In [1]: import numpy as np

In [2]: from numpy import linalg as LA

In [3]: np.set_printoptions(suppress=True, linewidth=160)

In [4]: M = np.load("a.npy")

In [5]: M
Out[5]: 
array([[0, 0, 0, 0, 0, 0, 0, 2, 0, 0],
       [0, 3, 0, 0, 2, 0, 3, 0, 0, 3],
       [0, 0, 0, 0, 0, 0, 0, 0, 0, 0],
       [2, 0, 0, 3, 0, 0, 0, 2, 3, 0],
       [0, 2, 0, 0, 3, 0, 1, 0, 0, 0],
       [0, 0, 2, 0, 0, 3, 0, 0, 0, 0],
       [0, 0, 0, 0, 1, 0, 0, 0, 0, 0],
       [2, 0, 0, 2, 0, 0, 0, 2, 0, 0],
       [0, 0, 0, 3, 0, 0, 0, 3, 0, 0],
       [0, 0, 0, 0, 1, 0, 1, 0, 0, 2]])

In [6]: round(np.trace(LA.pinv(M) @ M), 3)
Out[6]: np.float64(8.0)

In [7]: np.allclose(M[:-1].T @ LA.lstsq(M[:-1].T, M[-1])[0], M[-1])
Out[7]: True

In [8]: np.abs(np.diag(LA.qr(M)[1])) > 1e-9
Out[8]: array([ True,  True,  True,  True,  True, False,  True,  True,  True, False])

In [9]: np.round(M @ LA.pinv(M) @ M, 3) + 0
Out[9]: 
array([[0., 0., 0., 0., 0., 0., 0., 2., 0., 0.],
       [0., 3., 0., 0., 2., 0., 3., 0., 0., 3.],
       [0., 0., 0., 0., 0., 0., 0., 0., 0., 0.],
       [2., 0., 0., 3., 0., 0., 0., 2., 3., 0.],
       [0., 2., 0., 0., 3., 0., 1., 0., 0., 0.],
       [0., 0., 2., 0., 0., 3., 0., 0., 0., 0.],
       [0., 0., 0., 0., 1., 0., 0., 0., 0., 0.],
       [2., 0., 0., 2., 0., 0., 0., 2., 0., 0.],
       [0., 0., 0., 3., 0., 0., 0., 3., 0., 0.],
       [0., 0., 0., 0., 1., 0., 1., 0., 0., 2.]])

In [10]: LA.lstsq(M[:-1].T, M[-1])[2]
Out[10]: np.int32(8)

In [11]: def softmax(z):
    ...:     e = np.exp(z - z.max(axis=-1, keepdims=True))
    ...:     return e / e.sum(axis=-1, keepdims=True)
    ...: 

In [12]: np.round(softmax(M[5]), 3)
Out[12]: array([0.028, 0.028, 0.208, 0.028, 0.028, 0.566, 0.028, 0.028, 0.028, 0.028])

In [13]: np.round(softmax(M).sum(axis=1), 3)
Out[13]: array([1., 1., 1., 1., 1., 1., 1., 1., 1., 1.])

In [14]: np.round(softmax(10 * M[5]), 3) + 0
Out[14]: array([0., 0., 0., 0., 0., 1., 0., 0., 0., 0.])

In [15]: np.round(softmax(M[5] + 3), 3)
Out[15]: array([0.028, 0.028, 0.208, 0.028, 0.028, 0.566, 0.028, 0.028, 0.028, 0.028])

In [16]: scores = M @ M.T / np.sqrt(10)

In [17]: softmax(scores).round(6).argmax(axis=1)
Out[17]: array([8, 1, 0, 3, 1, 5, 4, 3, 8, 1])

In [18]: np.round(softmax(scores)[5] @ M, 3)
Out[18]: array([0.057, 0.071, 1.743, 0.114, 0.1  , 2.614, 0.071, 0.129, 0.043, 0.071])

In [19]: np.zeros(10, 10)
TypeError: Cannot interpret '10' as a data type


In [20]: np.abs(M).max()
Out[20]: np.int64(3)

In [21]: M.shape
Out[21]: (10, 10)

In [22]: M.sum(axis=0)
Out[22]: array([4, 5, 2, 8, 7, 3, 5, 9, 3, 5])

In [23]: LA.matrix_rank(M)
Out[23]: np.int64(8)

In [24]: np.unravel_index(np.abs(M).argmax(), M.shape)
Out[24]: (np.int64(1), np.int64(1))

In [25]: np.count_nonzero(M)
Out[25]: np.int64(23)

In [26]: np.round(LA.norm(M), 3)
Out[26]: np.float64(11.18)

In [27]: M.mean(axis=0)
Out[27]: array([0.4, 0.5, 0.2, 0.8, 0.7, 0.3, 0.5, 0.9, 0.3, 0.5])

In [28]: rng = np.random.default_rng(8654)

In [29]: labels = rng.permutation(10)

In [30]: labels
Out[30]: array([4, 6, 2, 7, 0, 5, 3, 9, 1, 8])

In [31]: B = M[labels][:, labels]

In [32]: np.diag(B)
Out[32]: array([3, 0, 0, 2, 0, 3, 3, 2, 3, 0])

In [33]: B
Out[33]: 
array([[3, 1, 0, 0, 0, 0, 0, 0, 2, 0],
       [1, 0, 0, 0, 0, 0, 0, 0, 0, 0],
       [0, 0, 0, 0, 0, 0, 0, 0, 0, 0],
       [0, 0, 0, 2, 2, 0, 2, 0, 0, 0],
       [0, 0, 0, 2, 0, 0, 0, 0, 0, 0],
       [0, 0, 2, 0, 0, 3, 0, 0, 0, 0],
       [0, 0, 0, 2, 2, 0, 3, 0, 0, 3],
       [1, 1, 0, 0, 0, 0, 0, 2, 0, 0],
       [2, 3, 0, 0, 0, 0, 0, 3, 3, 0],
       [0, 0, 0, 3, 0, 0, 3, 0, 0, 0]])

In [34]: round(LA.det(B), 3), round(float(LA.det(M[labels])), 3)
Out[34]: (np.float64(0.0), 0.0)

In [35]: B = np.array([[1, 2, -1, 1, 0, 0],
    ...:     [0, 1, -2, -2, 2, 0],
    ...:     [1, 0, 1, 1, -1, -1],
    ...:     [-1, -2, 2, 1, 1, 0],
    ...:     [-1, 1, 1, 0, 0, 2],
    ...:     [-1, 0, -2, 1, -2, -2]])

In [36]: m1 = B - B.T

In [37]: m1
Out[37]: 
array([[ 0,  2, -2,  2,  1,  1],
       [-2,  0, -2,  0,  1,  0],
       [ 2,  2,  0, -1, -2,  1],
       [-2,  0,  1,  0,  1, -1],
       [-1, -1,  2, -1,  0,  4],
       [-1,  0, -1,  1, -4,  0]])

In [38]: B = m1 / LA.norm(m1, axis=1, keepdims=True)

In [39]: G = B @ B.T

In [40]: round(float(np.degrees(np.arccos(np.clip(G[2, 0], -1, 1)))), 3)
Out[40]: 85.904

In [41]: np.argwhere(np.triu(np.abs(G) > 0.95, 1))
Out[41]: array([], shape=(0, 2), dtype=int64)

In [42]: np.trace(m1)
Out[42]: np.int64(0)

In [43]: np.allclose(m1, m1.T)
Out[43]: False

In [44]: LA.matrix_power(m1, 3)
Out[44]: 
array([[  0, -34,  48, -31, -15,  -1],
       [ 34,   0,  29, -18, -29,  12],
       [-48, -29,   0,   8,  60, -26],
       [ 31,  18,  -8,   0, -34,  16],
       [ 15,  29, -60,  34,   0, -89],
       [  1, -12,  26, -16,  89,   0]])

In [45]: (m1 - m1.T) / 2
Out[45]: 
array([[ 0.,  2., -2.,  2.,  1.,  1.],
       [-2.,  0., -2.,  0.,  1.,  0.],
       [ 2.,  2.,  0., -1., -2.,  1.],
       [-2.,  0.,  1.,  0.,  1., -1.],
       [-1., -1.,  2., -1.,  0.,  4.],
       [-1.,  0., -1.,  1., -4.,  0.]])

In [46]: vec = np.array([2, -2, 3, -1, -2, 1])

In [47]: round(LA.det(m1), 3)
Out[47]: np.float64(961.0)

In [48]: vec @ m1 @ vec
Out[48]: np.int64(0)

In [49]: O = LA.solve(np.eye(6) - m1, np.eye(6) + m1)

In [50]: np.round(O @ O.T, 3) + 0
Out[50]: 
array([[1., 0., 0., 0., 0., 0.],
       [0., 1., 0., 0., 0., 0.],
       [0., 0., 1., 0., 0., 0.],
       [0., 0., 0., 1., 0., 0.],
       [0., 0., 0., 0., 1., 0.],
       [0., 0., 0., 0., 0., 1.]])

In [51]: round(LA.det(O), 3)
Out[51]: np.float64(1.0)

In [52]: O, V = LA.qr(m1[:, :5])[0], LA.qr(m1[:, 5:])[0]

In [53]: sig = LA.svd(O.T @ V, compute_uv=False)

In [54]: np.round(LA.norm(O @ O.T - V @ V.T, 2), 3)
Out[54]: np.float64(1.0)

In [55]: W2 = np.array([[0, -3, 5, -1, 4, -4, -4, -4, -3, -5],
    ...:     [-2, -1, 4, 5, 1, -2, 1, -5, -1, -1],
    ...:     [-3, 4, 2, -1, 0, 0, -3, -2, -1, 5],
    ...:     [3, -3, 1, -3, 5, -4, 0, -2, 3, 3],
    ...:     [-4, -3, 1, 4, 4, -5, 3, 4, 4, 3],
    ...:     [3, 5, -3, -1, -3, 3, 5, -5, -4, -2],
    ...:     [-5, 5, -2, -1, -4, 2, -1, -2, 1, -4],
    ...:     [-2, 0, 4, 0, -3, -5, 5, -1, 4, 5],
    ...:     [0, -5, 0, 5, 3, 2, 5, -4, 4, -4],
    ...:     [-4, 0, 1, 2, 2, 0, -1, -3, 5, 0]])

In [56]: A = (rng.random((22, 10)) < 0.25) @ W2

In [57]: A
Out[57]: 
array([[ -8,  10,   0,   0,  -8,   0,   8, -11,   6,  -1],
       [  0,  -3,   5,  -1,   4,  -4,  -4,  -4,  -3,  -5],
       [ -7,   2,   3,   5,   0,  -7,  12,  -5,   9,   6],
       [ -8,   4,   0,   3,  -1,   4,   1,  -8,   4,  -3],
       [  1,   5,   1,  -1,  -6,  -2,  10,  -6,   0,   3],
       [ -8,   5,   8,   7,  -1,  -9,  11,  -9,   2,  10],
       [ -9,   5,  -1,   1,  -2,   2,  -2,  -5,   6,  -4],
       [ -4,  -6,   6,   3,   8,  -9,  -1,   0,   1,  -2],
       [  0,  -5,   0,   5,   3,   2,   5,  -4,   4,  -4],
       [  3,   5,  -3,  -1,  -3,   3,   5,  -5,  -4,  -2],
       [-14,   5,  10,   4,   3,  -4,  -8, -16,   1,  -5],
       [  0,   0,   0,   0,   0,   0,   0,   0,   0,   0],
       [ -2,   0,   4,   0,  -3,  -5,   5,  -1,   4,   5],
       [ -2,  -1,   4,   5,   1,  -2,   1,  -5,  -1,  -1],
       [ -7,   4,   2,   4,  -3,   0,   0,  -7,   0,  -5],
       [ -2,  -1,   0,   2,   8,  -6,   7,  -6,   8,   4],
       [ -3,   4,   2,  -1,   0,   0,  -3,  -2,  -1,   5],
       [  0,  -5,   0,   5,   3,   2,   5,  -4,   4,  -4],
       [ -1,   5,  -2,   1,  -1,   3,   4,  -8,   1,  -2],
       [-10,   0,   5,  14,   7,  -2,  10, -15,   7,   1],
       [-11,   4,   3,   6,  -1,   0,  -1, -10,   5,  -5],
       [ -7,   2,   7,  -2,  -3,  -7,   0,  -7,   2,  -4]])

In [58]: O, Rm = LA.qr(A)

In [59]: np.round(O.T @ O, 3) + 0
Out[59]: 
array([[1., 0., 0., 0., 0., 0., 0., 0., 0., 0.],
       [0., 1., 0., 0., 0., 0., 0., 0., 0., 0.],
       [0., 0., 1., 0., 0., 0., 0., 0., 0., 0.],
       [0., 0., 0., 1., 0., 0., 0., 0., 0., 0.],
       [0., 0., 0., 0., 1., 0., 0., 0., 0., 0.],
       [0., 0., 0., 0., 0., 1., 0., 0., 0., 0.],
       [0., 0., 0., 0., 0., 0., 1., 0., 0., 0.],
       [0., 0., 0., 0., 0., 0., 0., 1., 0., 0.],
       [0., 0., 0., 0., 0., 0., 0., 0., 1., 0.],
       [0., 0., 0., 0., 0., 0., 0., 0., 0., 1.]])

In [60]: np.round(abs(Rm[0, 0]), 3), round(LA.norm(A[:, 0]), 3)
Out[60]: (np.float64(29.749), np.float64(29.749))

In [61]: np.flatnonzero(LA.matrix_power((M != 0) + (M.T != 0) + np.eye(10), 10)[3])
Out[61]: array([0, 3, 7, 8])

In [62]: (M != 0).astype(int)
Out[62]: 
array([[0, 0, 0, 0, 0, 0, 0, 1, 0, 0],
       [0, 1, 0, 0, 1, 0, 1, 0, 0, 1],
       [0, 0, 0, 0, 0, 0, 0, 0, 0, 0],
       [1, 0, 0, 1, 0, 0, 0, 1, 1, 0],
       [0, 1, 0, 0, 1, 0, 1, 0, 0, 0],
       [0, 0, 1, 0, 0, 1, 0, 0, 0, 0],
       [0, 0, 0, 0, 1, 0, 0, 0, 0, 0],
       [1, 0, 0, 1, 0, 0, 0, 1, 0, 0],
       [0, 0, 0, 1, 0, 0, 0, 1, 0, 0],
       [0, 0, 0, 0, 1, 0, 1, 0, 0, 1]])

In [63]: (LA.matrix_power((M != 0) + (M.T != 0) + np.eye(10), 10) > 0).astype(int)
Out[63]: 
array([[1, 0, 0, 1, 0, 0, 0, 1, 1, 0],
       [0, 1, 0, 0, 1, 0, 1, 0, 0, 1],
       [0, 0, 1, 0, 0, 1, 0, 0, 0, 0],
       [1, 0, 0, 1, 0, 0, 0, 1, 1, 0],
       [0, 1, 0, 0, 1, 0, 1, 0, 0, 1],
       [0, 0, 1, 0, 0, 1, 0, 0, 0, 0],
       [0, 1, 0, 0, 1, 0, 1, 0, 0, 1],
       [1, 0, 0, 1, 0, 0, 0, 1, 1, 0],
       [1, 0, 0, 1, 0, 0, 0, 1, 1, 0],
       [0, 1, 0, 0, 1, 0, 1, 0, 0, 1]])

In [64]: G = np.cov(A, rowvar=False)

In [65]: np.round(LA.eigvalsh(G)[::-1], 3)
Out[65]: array([47.75 , 43.435, 37.853, 22.611,  9.229,  6.119,  4.272,  1.246,  0.237,  0.017])

In [66]: np.argsort(-A.std(axis=0).round(6), kind="stable")
Out[66]: array([6, 0, 9, 7, 4, 1, 5, 3, 8, 2])

In [67]: np.round(np.polyfit(A[:, 7], A[:, 2], 1), 3)
Out[67]: array([-0.256,  0.849])

In [68]: vec = np.array([-2, 0, -2, -1, 1, -2, -2, 0, 1, 2])

In [69]: y = A @ vec

In [70]: coef, lr = np.zeros(10), 1 / LA.norm(A, 2) ** 2

In [71]: for i in range(6):
    ...:     coef -= lr * A.T @ (A @ coef - y)
    ...:     if i % 2 == 0: print(i, round(LA.norm(A @ coef - y), 3))
    ...: 
0 57.405
2 45.885
4 38.169

In [72]: coef.round(3)
Out[72]: array([-0.784,  0.121,  0.398, -0.271,  0.467, -0.79 , -0.8  ,  0.335,  0.461,  0.635])

In [73]: round(float(LA.cond(A)), 3)
Out[73]: 91.993

In [74]: arr = np.load("data.npy")

In [75]: arr
Out[75]: 
array([[3, 2, 2, 3, 2],
       [0, 1, 5, 2, 3],
       [3, 1, 0, 2, 0],
       [3, 1, 4, 1, 5],
       [4, 3, 2, 4, 4],
       [4, 4, 1, 2, 1],
       [2, 5, 1, 4, 2],
       [0, 0, 0, 2, 2]])

In [76]: B = m1 + rng.integers(-2, 3, (6, 4)) @ rng.integers(-2, 3, (4, 6))

In [77]: B
Out[77]: 
array([[  0,  10, -12,   6,  -1,   9],
       [  4,   0,  -7,   5,   3,   2],
       [ -4,   2,   5,  -6,  -4,  -1],
       [  2,  -9,   7,  -5,   0,  -1],
       [  3, -11,  10,  -5,   0,   0],
       [ -3,   1,   0,   1,  -3,  -2]])

In [78]: np.abs(B - m1).sum(axis=1)
Out[78]: array([32, 20, 20, 25, 30,  7])

In [79]: LA.matrix_rank(B - m1, tol=1e-8)
Out[79]: np.int64(4)

In [80]: np.round(LA.svd(B - m1, compute_uv=False), 3) + 0
Out[80]: array([24.69 , 12.868,  6.496,  0.782,  0.   ,  0.   ])

In [81]: B - m1
Out[81]: 
array([[  0,   8, -10,   4,  -2,   8],
       [  6,   0,  -5,   5,   2,   2],
       [ -6,   0,   5,  -5,  -2,  -2],
       [  4,  -9,   6,  -5,  -1,   0],
       [  4, -10,   8,  -4,   0,  -4],
       [ -2,   1,   1,   0,   1,  -2]])

In [82]: proj = arr @ LA.solve(arr.T @ arr, arr.T)

In [83]: np.trace(proj)
Out[83]: np.float64(5.0)

In [84]: np.round(LA.eigvalsh(proj), 3) + 0
Out[84]: array([0., 0., 0., 1., 1., 1., 1., 1.])

In [85]: B = np.c_[arr[:, :3] @ np.array([[-7, 4, 2], [-4, -8, 9], [-8, 2, -9]]), np.array([0, 1, 0, 0, -2, 0, 1, -2])]

In [86]: B
Out[86]: 
array([[-45,   0,   6,   0],
       [-44,   2, -36,   1],
       [-25,   4,  15,   0],
       [-57,  12, -21,   0],
       [-56,  -4,  17,  -2],
       [-52, -14,  35,   0],
       [-42, -30,  40,   1],
       [  0,   0,   0,  -2]])

In [87]: np.round(LA.lstsq(arr, B[:, 0])[0], 3) + 0
Out[87]: array([-7., -4., -8.,  0.,  0.])

In [88]: np.round(LA.norm(B - arr @ LA.lstsq(arr, B)[0], axis=0), 3) + 0
Out[88]: array([0.   , 0.   , 0.   , 1.509])

In [89]: LA.matrix_rank(np.c_[arr, B])
Out[89]: np.int64(6)

In [90]: u, g = arr[1], arr[7]

In [91]: u @ u
Out[91]: np.int64(39)

In [92]: pr = (u @ g) / (u @ u) * u

In [93]: np.round(LA.norm(u + g) ** 2 + LA.norm(u - g) ** 2, 3)
Out[93]: np.float64(94.0)

In [94]: np.outer(u, g)
Out[94]: 
array([[ 0,  0,  0,  0,  0],
       [ 0,  0,  0,  2,  2],
       [ 0,  0,  0, 10, 10],
       [ 0,  0,  0,  4,  4],
       [ 0,  0,  0,  6,  6]])

In [95]: W = np.array([[-2, -2, 1], [-1, 2, -3], [1, -1, -2], [-1, 3, 1], [1, -3, -1]])

In [96]: coef = np.array([-2, 0, 0])

In [97]: H = np.maximum(arr @ W + coef, 0)

In [98]: LA.matrix_rank(H)
Out[98]: np.int64(3)

In [99]: W2 = np.array([[-1, 3, 0], [3, 3, -1], [-3, -5, 5]])

In [100]: W @ W2
Out[100]: 
array([[ -7, -17,   7],
       [ 16,  18, -17],
       [  2,  10,  -9],
       [  7,   1,   2],
       [ -7,  -1,  -2]])

In [101]: H @ W2
Out[101]: 
array([[  0,   0,   0],
       [ -3,   9,   0],
       [  0,  -4,   8],
       [  0,   0,   0],
       [  0,   0,   0],
       [  6,   6,  -2],
       [ 33,  33, -11],
       [  0,   0,   0]])

In [102]: mat = np.loadtxt("x.csv", delimiter=",")

In [103]: mat
Out[103]: 
array([[-0.066, -0.075, -0.187],
       [ 1.163,  1.123,  3.553],
       [-0.057, -0.054, -0.137],
       [ 0.544,  0.429,  1.56 ],
       [ 1.054,  1.055,  3.05 ],
       [-0.78 , -0.629, -2.282],
       [ 0.054,  0.133,  0.396],
       [ 1.52 ,  1.658,  4.772],
       [ 1.222,  1.352,  3.827],
       [-1.487, -1.425, -4.265],
       [ 0.106,  0.206,  0.568],
       [ 0.134,  0.209,  0.582],
       [-1.208, -1.122, -3.3  ],
       [ 0.617,  0.686,  2.049],
       [ 0.854,  0.849,  2.628],
       [-0.693, -0.588, -2.006],
       [-1.432, -1.507, -4.335]])

In [104]: np.round(softmax(10 * mat[14]), 3) + 0
Out[104]: array([0., 0., 1.])

In [105]: scores = mat @ mat.T / np.sqrt(3)

In [106]: np.round(softmax(scores)[14] @ mat, 3)
Out[106]: array([1.422, 1.539, 4.448])

In [107]: softmax(scores).round(6).argmax(axis=1)
Out[107]: array([16,  7, 16,  7,  7, 16,  7,  7,  7, 16,  7,  7, 16,  7,  7, 16, 16])
